% python3 -q
>>> import numpy as np
>>> import numpy.linalg as la
>>> np.set_printoptions(precision=1, suppress=True, linewidth=200, sign=" ")
>>> r0 = np.array([-1, 0, 1, 0, -1, 2, 2])
>>> rng = np.random.default_rng(540060)
>>> feats = np.outer(rng.normal(size=15), r0) + 0.3 * rng.normal(size=(15, 7))
>>> feats.round(1) + 0
array([[-0.4,  0. ,  0.2, -0.1,  0. ,  0.7,  0.2],
       [ 0.2, -0.1, -0.6,  0.1, -0.2, -1.2, -0.7],
       [-0.8, -0.1,  0.7,  0.1, -0.6,  1.1,  1.4],
       [ 1.3,  0.1, -0.8,  0.1,  0.8, -2.1, -2.2],
       [-0.5, -0.3,  0.5,  0. , -0.3,  0.4,  0.4],
       [-0.4,  0. , -0.3,  0.3,  0.5,  0.2, -0.3],
       [ 0.9,  0.7, -0.5, -0.1,  0.9, -1.7, -1.2],
       [-0.1, -0.2, -0.1,  0.2, -0.2,  0.6, -0.1],
       [-0.7,  0. ,  0.9,  0.5, -0.5,  1.3,  0.9],
       [-1. , -0.4,  0.1,  0.3, -0.6,  0.6,  0.9],
       [-1.1, -0.1,  0.8,  0.2, -1.2,  2.2,  2.5],
       [-0.8,  0. ,  0.2,  0.2, -0.6,  1.1,  1.5],
       [ 0.1, -0.2, -0.2, -0.2,  0.6, -0.5, -0.9],
       [-0.5,  0. ,  0.1,  0.4, -0.5,  0.3,  0.4],
       [-0.7, -0.3,  1.6, -0.1, -1.2,  2.3,  1.9]])
>>> G = np.cov(feats, rowvar=False)
>>> feats.std(axis=0)
array([ 0.7,  0.2,  0.6,  0.2,  0.6,  1.2,  1.2])
>>> G.shape
(7, 7)
>>> np.argsort(-feats.std(axis=0).round(6), kind="stable")
array([ 5,  6,  0,  4,  2,  1,  3])
>>> np.round(np.corrcoef(feats.T), 1) + 0
array([[ 1. ,  0.6, -0.7, -0.4,  0.8, -0.9, -0.9],
       [ 0.6,  1. , -0.4, -0.1,  0.5, -0.5, -0.4],
       [-0.7, -0.4,  1. ,  0. , -0.8,  0.9,  0.9],
       [-0.4, -0.1,  0. ,  1. , -0.3,  0.2,  0.2],
       [ 0.8,  0.5, -0.8, -0.3,  1. , -0.9, -0.9],
       [-0.9, -0.5,  0.9,  0.2, -0.9,  1. ,  1. ],
       [-0.9, -0.4,  0.9,  0.2, -0.9,  1. ,  1. ]])
>>> round(np.corrcoef(feats[:, 3], feats[:, 1])[0, 1], 1)
np.float64(-0.1)
>>> lab = rng.permutation(7)
>>> B = feats[:, lab] * rng.choice([-1, 1], 7)
>>> B.round(1) + 0
array([[-0.7,  0. ,  0.2,  0. , -0.2,  0.1,  0.4],
       [ 1.2,  0.2, -0.6, -0.1,  0.7, -0.1, -0.2],
       [-1.1,  0.6,  0.7, -0.1, -1.4, -0.1,  0.8],
       [ 2.1, -0.8, -0.8,  0.1,  2.2, -0.1, -1.3],
       [-0.4,  0.3,  0.5, -0.3, -0.4,  0. ,  0.5],
       [-0.2, -0.5, -0.3,  0. ,  0.3, -0.3,  0.4],
       [ 1.7, -0.9, -0.5,  0.7,  1.2,  0.1, -0.9],
       [-0.6,  0.2, -0.1, -0.2,  0.1, -0.2,  0.1],
       [-1.3,  0.5,  0.9,  0. , -0.9, -0.5,  0.7],
       [-0.6,  0.6,  0.1, -0.4, -0.9, -0.3,  1. ],
       [-2.2,  1.2,  0.8, -0.1, -2.5, -0.2,  1.1],
       [-1.1,  0.6,  0.2,  0. , -1.5, -0.2,  0.8],
       [ 0.5, -0.6, -0.2, -0.2,  0.9,  0.2, -0.1],
       [-0.3,  0.5,  0.1,  0. , -0.4, -0.4,  0.5],
       [-2.3,  1.2,  1.6, -0.3, -1.9,  0.1,  0.7]])
>>> Uu, _, vt = la.svd(feats.T @ B)
>>> np.round(Uu @ vt, 1) + 0
array([[ 0.,  0.,  0.,  0.,  0.,  0., -1.],
       [ 0.,  0.,  0.,  1.,  0.,  0.,  0.],
       [ 0.,  0.,  1.,  0.,  0.,  0.,  0.],
       [ 0.,  0.,  0.,  0.,  0., -1.,  0.],
       [ 0., -1.,  0.,  0.,  0.,  0.,  0.],
       [-1.,  0.,  0.,  0.,  0.,  0.,  0.],
       [ 0.,  0.,  0.,  0., -1.,  0.,  0.]])
>>> np.round(la.lstsq(feats, B)[0], 1) + 0
array([[ 0.,  0.,  0.,  0.,  0.,  0., -1.],
       [ 0.,  0.,  0.,  1.,  0.,  0.,  0.],
       [ 0.,  0.,  1.,  0.,  0.,  0.,  0.],
       [ 0.,  0.,  0.,  0.,  0., -1.,  0.],
       [ 0., -1.,  0.,  0.,  0.,  0.,  0.],
       [-1.,  0.,  0.,  0.,  0.,  0.,  0.],
       [ 0.,  0.,  0.,  0., -1.,  0.,  0.]])
>>> lab = feats[:, 4] > np.median(feats[:, 4])
>>> r0 = feats[lab].mean(axis=0) - feats[~lab].mean(axis=0)
>>> r0
array([ 1. ,  0.2, -0.9, -0.1,  1. , -1.7, -1.9])
>>> np.argsort(-np.abs(r0).round(6), kind="stable")
array([ 6,  5,  4,  0,  2,  1,  3])
>>> lab.astype(int)
array([ 1,  1,  0,  1,  0,  1,  1,  1,  0,  0,  0,  0,  1,  0,  0])
>>> np.round((((feats - feats.mean(axis=0)) @ r0 > 0) == lab).mean(), 1)
np.float64(0.9)
